$ python -q
>>> import numpy as np
>>> import numpy.linalg as la
>>> np.set_printoptions(precision=2, suppress=True, linewidth=160, sign=" ")
>>> rnd = lambda a: np.round(a, 2) + 0
>>> rng = np.random.default_rng(18109)
>>> m1 = rng.normal(size=(10, 3))
>>> m1 = 10 * m1 / la.norm(m1, axis=1, keepdims=True)
>>> rnd(m1)
array([[ 4.84, -2.42, -8.41],
       [ 4.63, -7.81,  4.19],
       [-9.62, -2.49,  1.07],
       [ 1.77, -9.56, -2.34],
       [ 9.42, -0.52,  3.32],
       [ 2.34,  3.2 ,  9.18],
       [-1.5 ,  7.88,  5.97],
       [ 7.76,  3.79,  5.04],
       [-8.42,  5.33, -0.77],
       [-7.57, -1.12, -6.44]])
>>> dist = la.norm(m1[:, None] - m1[None], axis=-1)
>>> dist[2].round(6).argsort(kind="stable")[:4]
array([ 2,  9,  8,  3])
>>> rnd(la.norm(m1 - m1.mean(axis=0), axis=1))
array([ 10.69,   9.12,  10.21,   9.9 ,   9.33,   9.07,   9.77,   9.37,  10.64,  10.96])
>>> rnd(dist[2])
array([ 17.29,  15.53,   0.  ,  13.83,  19.28,  15.53,  14.06,  18.91,   8.13,   7.9 ])
>>> Ac = m1 - m1.mean(axis=0)
>>> U, sig, VT = la.svd(Ac, full_matrices=False)
>>> np.searchsorted(np.cumsum(sig ** 2) / (sig ** 2).sum(), 0.9) + 1
np.int64(3)
>>> np.abs(VT[0]).argmax()
np.int64(0)
>>> rnd(np.abs(VT[-1]))
array([ 0.35,  0.63,  0.69])
>>> la.matrix_rank(Ac)
np.int64(3)
>>> rnd(Ac.mean(axis=0))
array([ 0.,  0.,  0.])
>>> rnd(VT[0] * np.sign(VT[0, np.abs(VT[0]).argmax()]))
array([ 0.89,  0.  ,  0.45])
>>> rnd((sig ** 2).sum() ** 2 / (sig ** 4).sum())
np.float64(2.51)
>>> vec = np.array([1, 3, 0])
>>> rnd(m1 @ np.ones(3))
array([ -5.99,   1.01, -11.05, -10.14,  12.22,  14.72,  12.35,  16.59,  -3.86, -15.13])
>>> rnd(m1 @ vec)
array([ -2.42, -18.79, -17.11, -26.92,   7.86,  11.95,  22.13,  19.12,   7.58, -10.94])
>>> rnd(m1 * vec)
array([[  4.84,  -7.26,   0.  ],
       [  4.63, -23.43,   0.  ],
       [ -9.62,  -7.48,   0.  ],
       [  1.77, -28.68,   0.  ],
       [  9.42,  -1.56,   0.  ],
       [  2.34,   9.61,   0.  ],
       [ -1.5 ,  23.63,   0.  ],
       [  7.76,  11.36,   0.  ],
       [ -8.42,  16.  ,   0.  ],
       [ -7.57,  -3.37,   0.  ]])
>>> (m1 @ vec).argmax()
np.int64(6)
>>> rnd(m1 @ np.eye(3)[0])
array([ 4.84,  4.63, -9.62,  1.77,  9.42,  2.34, -1.5 ,  7.76, -8.42, -7.57])
>>> rnd(m1 @ (2 * vec))
array([ -4.85, -37.59, -34.22, -53.83,  15.72,  23.89,  44.27,  38.23,  15.16, -21.88])
>>> np.sign((m1 @ vec).round(6))
array([-1., -1., -1., -1.,  1.,  1.,  1.,  1.,  1., -1.])
>>> la.norm(m1 @ vec) <= la.norm(m1, 2) * la.norm(vec) + 1e-9
np.True_
>>> data = np.load("x.npy")
>>> rnd(data)
array([[ 0.82,  0.07,  0.37],
       [ 0.07,  0.01,  0.03],
       [ 0.37,  0.03,  0.17]])
>>> gram = data.T @ data
>>> np.allclose(gram, gram.T)
True
>>> rnd(np.diag(gram))
array([ 0.82,  0.01,  0.17])
>>> vec = np.array([3, -3, 3])
>>> rnd(data @ vec)
array([ 3.37,  0.31,  1.53])
>>> W0 = np.load("case18.npy")
>>> W0
array([[  0,   1,   0],
       [  6,  16,  11],
       [  0,   1,   0],
       [  0,   7,   2],
       [  0,   7,   2],
       [  0,   7,   2],
       [  0,   4,   0],
       [  0,   4,   0],
       [  2,  10,   5],
       [  6,  16,  11],
       [  0,   4,   0],
       [  0,   4,   0],
       [  0,   4,   0],
       [  6,  16,  11],
       [  2,  10,   5],
       [  0,   0,   0],
       [  0,   0,   0],
       [  0,   7,   2],
       [  2,  10,   5],
       [  4,  13,   8],
       [  0,   4,   0],
       [  4,  13,   8],
       [  4,  13,   8]])
>>> M2 = np.array([[1, -2, 1], [1, -2, -1], [3, 0, -1]])
>>> la.matrix_rank(np.vstack([W0, M2.T]))
np.int64(3)
>>> la.matrix_rank(W0 @ M2)
np.int64(3)
>>> np.einsum("ik,kj->ij", W0, M2)
array([[  1,  -2,  -1],
       [ 55, -44, -21],
       [  1,  -2,  -1],
       [ 13, -14,  -9],
       [ 13, -14,  -9],
       [ 13, -14,  -9],
       [  4,  -8,  -4],
       [  4,  -8,  -4],
       [ 27, -24, -13],
       [ 55, -44, -21],
       [  4,  -8,  -4],
       [  4,  -8,  -4],
       [  4,  -8,  -4],
       [ 55, -44, -21],
       [ 27, -24, -13],
       [  0,   0,   0],
       [  0,   0,   0],
       [ 13, -14,  -9],
       [ 27, -24, -13],
       [ 41, -34, -17],
       [  4,  -8,  -4],
       [ 41, -34, -17],
       [ 41, -34, -17]])
